In [1]: import numpy as np

In [2]: from numpy import linalg as LA

In [3]: np.set_printoptions(precision=1, suppress=True, linewidth=200, sign=" ")

In [4]: M2 = np.array([[-1, 1], [2, 3]])

In [5]: basis = np.array([[0, 2, 2], [2, 2, 2], [0, 0, 1]])

In [6]: J = np.block([[M2, np.array([[0, 2, -1], [-6, 1, 6]])], [np.zeros((3, 2)), basis]])

In [7]: J
Out[7]: 
array([[-1.,  1.,  0.,  2., -1.],
       [ 2.,  3., -6.,  1.,  6.],
       [ 0.,  0.,  0.,  2.,  2.],
       [ 0.,  0.,  2.,  2.,  2.],
       [ 0.,  0.,  0.,  0.,  1.]])

In [8]: np.einsum("ij,ji->", J, J)
Out[8]: np.float64(27.0)

In [9]: LA.eigvals(J)
Out[9]: array([-1.4,  3.4, -1.2,  3.2,  1. ])

In [10]: np.kron(np.eye(2, dtype=int), J)
Out[10]: 
array([[-1.,  1.,  0.,  2., -1., -0.,  0.,  0.,  0., -0.],
       [ 2.,  3., -6.,  1.,  6.,  0.,  0., -0.,  0.,  0.],
       [ 0.,  0.,  0.,  2.,  2.,  0.,  0.,  0.,  0.,  0.],
       [ 0.,  0.,  2.,  2.,  2.,  0.,  0.,  0.,  0.,  0.],
       [ 0.,  0.,  0.,  0.,  1.,  0.,  0.,  0.,  0.,  0.],
       [-0.,  0.,  0.,  0., -0., -1.,  1.,  0.,  2., -1.],
       [ 0.,  0., -0.,  0.,  0.,  2.,  3., -6.,  1.,  6.],
       [ 0.,  0.,  0.,  0.,  0.,  0.,  0.,  0.,  2.,  2.],
       [ 0.,  0.,  0.,  0.,  0.,  0.,  0.,  2.,  2.,  2.],
       [ 0.,  0.,  0.,  0.,  0.,  0.,  0.,  0.,  0.,  1.]])

In [11]: np.einsum("ii->", J)
Out[11]: np.float64(5.0)

In [12]: np.poly(J)
Out[12]: array([  1.,  -5.,  -1.,  23.,   2., -20.])

In [13]: feats = np.load("mat.npy")

In [14]: feats
Out[14]: 
array([[ 1. ,  0. ,  0. ],
       [ 0. ,  1. ,  0. ],
       [ 0.3,  0.3,  0.3]])

In [15]: # triangular, det is the product of the diagonal

In [16]: q, evecs = LA.qr(feats[:, :2])[0], LA.qr(feats[:, 2:])[0]

In [17]: sv = LA.svd(q.T @ evecs, compute_uv=False)

In [18]: np.degrees(np.arccos(sv.clip(0, 1)))
Out[18]: array([ 64.8])

In [19]: (sv > 0.9).sum()
Out[19]: np.int64(0)

In [20]: LA.matrix_rank(feats - feats[0, 0] * np.eye(3))
Out[20]: np.int64(1)

In [21]: feats @ feats
Out[21]: 
array([[ 1. ,  0. ,  0. ],
       [ 0. ,  1. ,  0. ],
       [ 0.4,  0.4,  0.1]])

In [22]: LA.matrix_power(feats - np.diag(np.diag(feats)), 3)
Out[22]: 
array([[ 0.,  0.,  0.],
       [ 0.,  0.,  0.],
       [ 0.,  0.,  0.]])

In [23]: m1 = np.load("dump.npy")

In [24]: m1
Out[24]: 
array([[-0.3, -0.6, -0.7],
       [ 0.9, -0.5,  0. ],
       [-0.3, -0.6,  0.7]])

In [25]: # columns are unit length and at right angles

In [26]: np.round(LA.det(m1.T), 1)
Out[26]: np.float64(1.0)

In [27]: round(np.einsum("ii->", m1), 1)
Out[27]: np.float64(-0.1)

In [28]: round(np.einsum("ij,ji->", m1, m1), 1)
Out[28]: np.float64(0.3)

In [29]: np.kron(np.eye(2, dtype=int), m1)
Out[29]: 
array([[-0.3, -0.6, -0.7, -0. , -0. , -0. ],
       [ 0.9, -0.5,  0. ,  0. , -0. ,  0. ],
       [-0.3, -0.6,  0.7, -0. , -0. ,  0. ],
       [-0. , -0. , -0. , -0.3, -0.6, -0.7],
       [ 0. , -0. ,  0. ,  0.9, -0.5,  0. ],
       [-0. , -0. ,  0. , -0.3, -0.6,  0.7]])

In [30]: np.round(LA.det(2 * m1), 1), np.round(LA.det(m1), 1)
Out[30]: (np.float64(8.0), np.float64(1.0))

In [31]: np.poly(m1)
Out[31]: array([ 1. ,  0.1, -0.1, -1. ])

In [32]: hat = np.triu(np.array([[-2, -3, 2], [0, 0, 1], [2, 1, -3]]), 1) + np.eye(3)

In [33]: M2 = hat @ m1 @ LA.inv(hat)

In [34]: np.round(np.trace(M2), 1), round(np.trace(m1), 1)
Out[34]: (np.float64(-0.1), np.float64(-0.1))

In [35]: np.poly(M2)
Out[35]: array([ 1. ,  0.1, -0.1, -1. ])

In [36]: LA.matrix_rank(M2)
Out[36]: np.int64(3)

In [37]: round(LA.det(M2), 1)
Out[37]: np.float64(1.0)

In [38]: arr = np.load("case19.npy")

In [39]: arr
Out[39]: 
array([[ -0.6,  -8.8,  -4.2,   2.3,  -1. ],
       [ 21.3,  -6.3,  -5.4,  -5.5,   2.5],
       [-19.4,   7.8,   9.3,   3.6,   2.6],
       [  5.1,  -1.6,  -4. ,   1.4,   5.1],
       [ -5.8,   6.7,   9.6,  -2.6,   0.1],
       [  7.5,  -1.8,   1.2,   3.7,   0.5],
       [ -4.7,  -3.4,   6.9,   1.9,  -0.5],
       [ -8.5,  -3.8,   7.8,   0.5,  -0.4],
       [ 11.6,   3.3,   4.9,  -2.9,   2. ],
       [  3.2,   0.5,   0.1,  -0.4,  -3.2],
       [ -8.1,   5.8,  -4.3,   0.3,  -1.4],
       [ 10.4,  -3.1, -14.4,   0.4,  -4.1],
       [ -2.7,   1.8,  -7. ,  -6.3,   0.6],
       [ -3.9,   1. ,  -9.2,   0.8,  -0.7],
       [ -6.2,  -2.7,  -3.4,   0. ,   1.1],
       [ -9.8,   2.4,   9.3,  -0.6,  -0.4],
       [ 10.3,  -2.5,   7.6,   2.1,   1.1],
       [ -5.9,  -7.1,  -9.5,   1.7,  -0.6],
       [  3.7,   8.2,   4.3,  -5.7,  -2.9],
       [ -0.7,   0.1, -14.4,   4.8,   2. ],
       [ -7.5,   2. ,  -3.2,  -4. ,  -0.8],
       [  5.5,  -4.7,   3.2,  -4.6,   3.6],
       [  0.8,  -0.5,  -5. ,  -2.1,  -6.8],
       [  6.7,   0. ,   4.4,  -5.7,  -2.9],
       [  3.2, -11.7,  -9.4,   6.8,   9.7],
       [  2.2,  -3.4,   9. ,  -7.5,  -3.4],
       [ -8.3,  -2.8,  -0.5,  -2.6,  -6.1],
       [ 15.6,   6.3,   6.2,   2.8,  -4.6],
       [  4.2,   3. ,   5.4,  -3.7,   3.5],
       [  1.3,  -1.7,   9.5,   3.6,  -0.8],
       [ -8.3,   4.5,   2.5,  -2.7,  -1.6],
       [ -2.1,   3.1,   2.9,  -2.1,  -1.6],
       [ -4.8,   2.9,  -1.4,  -4.6,   2.7]])

In [40]: M2 = arr / LA.norm(arr, axis=1, keepdims=True)

In [41]: gram = M2 @ M2.T

In [42]: (gram - 2 * np.eye(33)).round(6).argmax(axis=1)
Out[42]: array([ 17,   3,  15,  24,  31,  16,   7,   6,  27,  27,  20,   1,  20,  19,  17,   2,   5,  14,  31,  13,  32,   1,  11,  25,   3,  23,  20,   8,   8,   6,   2,   4,  20])

In [43]: np.argwhere(np.triu(np.abs(gram) > 0.95, 1))
Out[43]: 
array([[  1,   2],
       [  5,  20],
       [  6,   7],
       [ 11,  15],
       [ 14,  27],
       [ 24,  31]])

In [44]: labels = arr[:, 1] > np.median(arr[:, 1])

In [45]: f = arr[labels].mean(axis=0) - arr[~labels].mean(axis=0)

In [46]: f
Out[46]: array([-4.5,  7.6,  1.3, -1.2, -0.1])

In [47]: ((arr - arr.mean(axis=0)) @ f > 0).astype(int)
Out[47]: array([ 0,  0,  1,  0,  1,  0,  1,  1,  0,  0,  1,  0,  1,  1,  1,  1,  0,  0,  1,  0,  1,  0,  0,  0,  0,  0,  1,  0,  1,  0,  1,  1,  1])

In [48]: labels.astype(int)
Out[48]: array([ 0,  0,  1,  0,  1,  0,  0,  0,  1,  1,  1,  0,  1,  1,  0,  1,  0,  0,  1,  1,  1,  0,  0,  0,  0,  0,  0,  1,  1,  0,  1,  1,  1])

In [49]: np.round((((arr - arr.mean(axis=0)) @ f > 0) == labels).mean(), 1)
Out[49]: np.float64(0.8)

In [50]: x0 = np.array([3, 2, 5, 5, 2])

In [51]: h = np.maximum(arr @ x0, 0)

In [52]: h
Out[52]: 
array([  0. ,   1.8,  27.1,   9.3,  31.2,  44.4,  22.1,   7.6,  55.4,   2.7,   0. ,   0. ,   0. ,   0. ,   0. ,  18.1,  76.6,   0. ,  14.7,   0. ,   0. ,   7.3,   0. ,   7.8,   0. ,   0.5,   0. ,
        95.2,  34.1,  64.4,   0. ,   0.7,   0. ])

In [53]: np.tanh(arr @ x0)
Out[53]: 
array([-1. ,  0.9,  1. ,  1. ,  1. ,  1. ,  1. ,  1. ,  1. ,  1. , -1. , -1. , -1. , -1. , -1. ,  1. ,  1. , -1. ,  1. , -1. , -1. ,  1. , -1. ,  1. , -1. ,  0.5, -1. ,  1. ,  1. ,  1. , -1. ,  0.6,
       -1. ])

In [54]: arr.T @ h
Out[54]: array([2665. ,  925.6, 3305.5,  423.1,  -99.1])

In [55]: np.flatnonzero(h > 1e-9)
Out[55]: array([  1,   2,   3,   4,   5,   6,   7,   8,   9,  15,  16,  18,  21,  23,  25,  27,  28,  29,  31])

In [56]: F = np.load("block11.npy")

In [57]: F
Out[57]: 
array([[-5.,  2.,  1.,  0.],
       [ 0., -2.,  0.,  0.],
       [-6.,  4.,  0.,  0.],
       [ 0.,  0.,  0., -2.]])

In [58]: # splits into 2 blocks

In [59]: M2 = np.array([[2, 1], [2, 1]])

In [60]: basis = np.kron(M2, F)

In [61]: np.round(LA.norm(basis, 2), 1), np.round(LA.norm(M2, 2) * LA.norm(F, 2), 1)
Out[61]: (np.float64(28.6), np.float64(28.6))

In [62]: basis
Out[62]: 
array([[-10.,   4.,   2.,   0.,  -5.,   2.,   1.,   0.],
       [  0.,  -4.,   0.,   0.,   0.,  -2.,   0.,   0.],
       [-12.,   8.,   0.,   0.,  -6.,   4.,   0.,   0.],
       [  0.,   0.,   0.,  -4.,   0.,   0.,   0.,  -2.],
       [-10.,   4.,   2.,   0.,  -5.,   2.,   1.,   0.],
       [  0.,  -4.,   0.,   0.,   0.,  -2.,   0.,   0.],
       [-12.,   8.,   0.,   0.,  -6.,   4.,   0.,   0.],
       [  0.,   0.,   0.,  -4.,   0.,   0.,   0.,  -2.]])

In [63]: LA.matrix_rank(basis)
Out[63]: np.int64(4)

In [64]: basis.shape
Out[64]: (8, 8)

In [65]: f = np.array([1, -2])

In [66]: np.convolve(F[1], f)
Out[66]: array([ 0., -2.,  4.,  0.,  0.])

In [67]: w, evecs = LA.eig(F)

In [68]: np.sort(LA.eigvals(F @ F))
Out[68]: array([ 4.,  4.,  4.,  9.])

In [69]: np.sort(LA.eigvals(LA.inv(F)))
Out[69]: array([-0.5, -0.5, -0.5, -0.3])

In [70]: np.prod(w)
Out[70]: np.float64(24.0)

In [71]: w
Out[71]: array([-3., -2., -2., -2.])

In [72]: W0 = np.loadtxt("m.csv", delimiter=",")

In [73]: W0
Out[73]: 
array([[ 17.2,  15.8,  22.2,  10.7,  16. ,  18.2,  14.4,  18. ],
       [ 18.5,  15.1,  23.1,  11.2,  14.9,  17.2,  16. ,  17.4],
       [ 19.3,  15.4,  25. ,  12.2,  13.8,  17.8,  15.1,  17.3],
       [ 18.1,  15.1,  24.3,  11.1,  15.3,  17.2,  13.9,  19. ],
       [ 18.5,  15.9,  22.9,  12.6,  13.4,  18.2,  14.9,  18.8],
       [ 19. ,  13.7,  24.9,  11.9,  13.3,  16.5,  15.9,  19.1],
       [ 18.1,  17.6,  22.7,  12.4,  13. ,  18.9,  13.7,  18.3],
       [ 16.7,  14.9,  24.3,  12.5,  14.5,  17.8,  15.2,  18.5],
       [ 18.1,  15.7,  26.1,  12.6,  15.2,  16.1,  15.6,  18.2],
       [ 17.2,  15.1,  23.6,  12.2,  15.8,  18.1,  14.7,  17.6],
       [ 19.9,  16.5,  24.5,  11. ,  14.9,  18.1,  14.3,  16.7],
       [ 17.8,  17.1,  24.2,  11.5,  15.7,  16. ,  13.7,  19.2],
       [ 19. ,  15.2,  23.9,  12. ,  13.9,  18.3,  14.1,  18.2],
       [ 18.2,  14.2,  23.7,  11.5,  12.3,  17.3,  15.1,  17.9],
       [ 19.3,  14.2,  23.9,  11.7,  14.6,  18.4,  13.1,  15.1],
       [ 17.4,  13.9,  22.9,  13.1,  15.8,  18.5,  13.1,  17. ],
       [ 18.1,  14. ,  21.7,  12.8,  15. ,  18.8,  14.8,  18.2],
       [ 19.6,  13.3,  22.7,  11.8,  14.3,  19.3,  15.6,  17.2],
       [ 19.9,  15. ,  22.9,  14.2,  13.5,  18. ,  15.6,  17.6],
       [ 16.8,  15. ,  25.5,  11.8,  15.1,  15.9,  15.3,  17.2],
       [ 17.1,  15.4,  25.7,  11.2,  15.3,  16.2,  14.2,  15.5],
       [ 17.2,  15.2,  24. ,  11. ,  15.3,  18. ,  15.3,  16.4]])

In [74]: dist = LA.norm(W0[:, None] - W0[None], axis=-1)

In [75]: dist[8]
Out[75]: array([ 5.1,  3.7,  3. ,  3.3,  4.4,  3.4,  5.6,  3.1,  0. ,  3.6,  4.1,  3.4,  3.9,  4.4,  5.6,  5.3,  5.5,  5.7,  4.8,  2.1,  3.5,  3.9])

In [76]: dist.shape
Out[76]: (22, 22)

In [77]: np.unravel_index(dist.round(6).argmax(), dist.shape)
Out[77]: (np.int64(11), np.int64(17))

In [78]: dist.mean(axis=1).argmax()
Out[78]: np.int64(6)
